In [1]: import numpy as np

In [2]: np.set_printoptions(suppress=True, linewidth=200)

In [3]: E = np.load("run17.npy")

In [4]: E
Out[4]: 
array([[0, 0, 1, 0],
       [0, 0, 0, 0],
       [1, 0, 0, 0],
       [0, 0, 0, 0]])

In [5]: ev, evecs = np.linalg.eigh(E)

In [6]: vec = np.array([3, 1, 0, 1])

In [7]: np.round(evecs * np.abs(ev) @ evecs.T, 4) + 0
Out[7]: 
array([[1., 0., 0., 0.],
       [0., 0., 0., 0.],
       [0., 0., 1., 0.],
       [0., 0., 0., 0.]])

In [8]: (np.sign(evecs[:, -1].round(6)) == np.sign(evecs[0, -1].round(6))).astype(int)
Out[8]: array([1, 0, 1, 0])

In [9]: vec @ E @ vec
Out[9]: np.int64(0)

In [10]: np.round(evecs * np.maximum(ev, 0) @ evecs.T, 4)
Out[10]: 
array([[0.5, 0. , 0.5, 0. ],
       [0. , 0. , 0. , 0. ],
       [0.5, 0. , 0.5, 0. ],
       [0. , 0. , 0. , 0. ]])

In [11]: np.argwhere(np.triu(E))
Out[11]: array([[0, 2]])

In [12]: np.trace(E @ E @ E) // 6
Out[12]: np.int64(0)

In [13]: L = np.diag(E.sum(axis=1)) - E

In [14]: (np.linalg.eigvalsh(L) < 1e-8).sum()
Out[14]: np.int64(3)

In [15]: np.round(np.linalg.eigvalsh(L), 4)
Out[15]: array([0., 0., 0., 2.])

In [16]: L
Out[16]: 
array([[ 1,  0, -1,  0],
       [ 0,  0,  0,  0],
       [-1,  0,  1,  0],
       [ 0,  0,  0,  0]])

In [17]: L @ np.ones(4)
Out[17]: array([0., 0., 0., 0.])

In [18]: rng = np.random.default_rng(845)

In [19]: labels = rng.permutation(4)

In [20]: labels
Out[20]: array([1, 3, 0, 2])

In [21]: out = E[labels][:, labels]

In [22]: np.allclose(out, E)
Out[22]: False

In [23]: np.diag(out)
Out[23]: array([0, 0, 0, 0])

In [24]: X = np.load("test9.npy")

In [25]: X
Out[25]: 
array([[-3, -3,  0,  1],
       [-3, -3,  0,  1],
       [ 3,  3,  2, -3],
       [-2,  1, -1,  0],
       [ 1,  0,  3, -3],
       [ 3,  2,  0, -1],
       [ 3, -3, -2,  1],
       [ 2,  1,  1, -1],
       [-2, -3,  3,  3]])

In [26]: T = np.stack([X, 3 * X, X[::-1]])

In [27]: np.einsum("bij,cij->bc", T, T)
Out[27]: 
array([[ 169,  507,   13],
       [ 507, 1521,   39],
       [  13,   39,  169]])

In [28]: np.linalg.matrix_rank(T)
Out[28]: array([4, 4, 4])

In [29]: (T @ X.T).shape
Out[29]: (3, 9, 9)

In [30]: T.sum(axis=0)
Out[30]: 
array([[-14, -15,   3,   7],
       [-10, -11,   1,   3],
       [ 15,   9,   6, -11],
       [ -5,   6,  -4,  -1],
       [  5,   0,  15, -15],
       [ 10,   9,  -1,  -4],
       [ 15,  -9,  -6,   1],
       [  5,   1,   4,  -3],
       [-11, -15,  12,  13]])

In [31]: np.round(np.linalg.norm(T, axis=(1, 2)), 4)
Out[31]: array([13., 39., 13.])

In [32]: vec = np.array([-2, -3, -3, 2])

In [33]: y = X @ vec

In [34]: y
Out[34]: array([ 17,  17, -27,   4, -17, -14,  11, -12,  10])

In [35]: np.round(np.linalg.lstsq(X, y)[0], 4)
Out[35]: array([-2., -3., -3.,  2.])

In [36]: y = y + 0.02 * rng.normal(size=9)

In [37]: y.round(4)
Out[37]: array([ 17.0083,  16.9998, -26.9793,   4.018 , -17.0185, -13.994 ,  10.9764, -12.0096,  10.012 ])

In [38]: b, *_ = np.linalg.lstsq(X, y)

In [39]: b.round(4)
Out[39]: array([-2.0032, -2.9939, -2.9977,  2.0043])

In [40]: np.round(X.T @ (y - X @ b), 4) + 0
Out[40]: array([0., 0., 0., 0.])

In [41]: round(float(np.linalg.norm(X[8], 1)), 4), round(np.linalg.norm(X[8], np.inf), 4)
Out[41]: (11.0, np.float64(3.0))

In [42]: X[8] @ X[4]
Out[42]: np.int64(-2)

In [43]: q, _ = np.linalg.qr(np.array([[-0.6, 1.1, -0.1],
    ...:     [-0.8, -0.1, 1.4],
    ...:     [0.6, -0.3, -1.1],
    ...:     [1.2, 0.3, -0.1],
    ...:     [0.8, -0.1, 0.7]]))

In [44]: W0 = q @ q.T

In [45]: W0.round(4)
Out[45]: 
array([[ 0.8831, -0.079 , -0.2188,  0.1218, -0.1852],
       [-0.079 ,  0.5808, -0.4121, -0.2125,  0.1493],
       [-0.2188, -0.4121,  0.3996,  0.015 , -0.1484],
       [ 0.1218, -0.2125,  0.015 ,  0.6357,  0.414 ],
       [-0.1852,  0.1493, -0.1484,  0.414 ,  0.5008]])

In [46]: # looks like rank 3

In [47]: round(float(np.trace(np.linalg.pinv(W0) @ W0)), 4)
Out[47]: 3.0

In [48]: np.abs(np.diag(np.linalg.qr(W0)[1])) > 1e-9
Out[48]: array([ True,  True,  True, False, False])

In [49]: np.unique(W0.round(6), axis=0).shape
Out[49]: (5, 5)

In [50]: hat = np.triu(np.array([[-3, -3, 0, 2, 0],
    ...:     [-2, 1, -1, -3, -1],
    ...:     [-2, -1, 3, -1, 1],
    ...:     [-1, -3, 2, 1, -2],
    ...:     [1, 0, -1, -2, -3]]), 1) + np.eye(5)

In [51]: out = hat @ W0 @ np.linalg.inv(hat)

In [52]: np.round(np.linalg.det(out), 4)
Out[52]: np.float64(0.0)

In [53]: np.trace(out), np.trace(W0)
Out[53]: (np.float64(3.0), np.float64(3.0))

In [54]: ev, evecs = np.linalg.eigh(W0)

In [55]: vec = np.array([-2, 3, -3, 3, 3])

In [56]: round(vec @ W0 @ vec / (vec @ vec), 4), np.round(ev[0], 4), np.round(ev[-1], 4)
Out[56]: (np.float64(0.945), np.float64(-0.0), np.float64(1.0))

In [57]: np.round(np.abs(W0).sum(axis=1).max(), 4), round(np.abs(ev).max(), 4)
Out[57]: (np.float64(1.4878), np.float64(1.0))

In [58]: np.round(evecs * np.abs(ev) @ evecs.T, 4)
Out[58]: 
array([[ 0.8831, -0.079 , -0.2188,  0.1218, -0.1852],
       [-0.079 ,  0.5808, -0.4121, -0.2125,  0.1493],
       [-0.2188, -0.4121,  0.3996,  0.015 , -0.1484],
       [ 0.1218, -0.2125,  0.015 ,  0.6357,  0.414 ],
       [-0.1852,  0.1493, -0.1484,  0.414 ,  0.5008]])
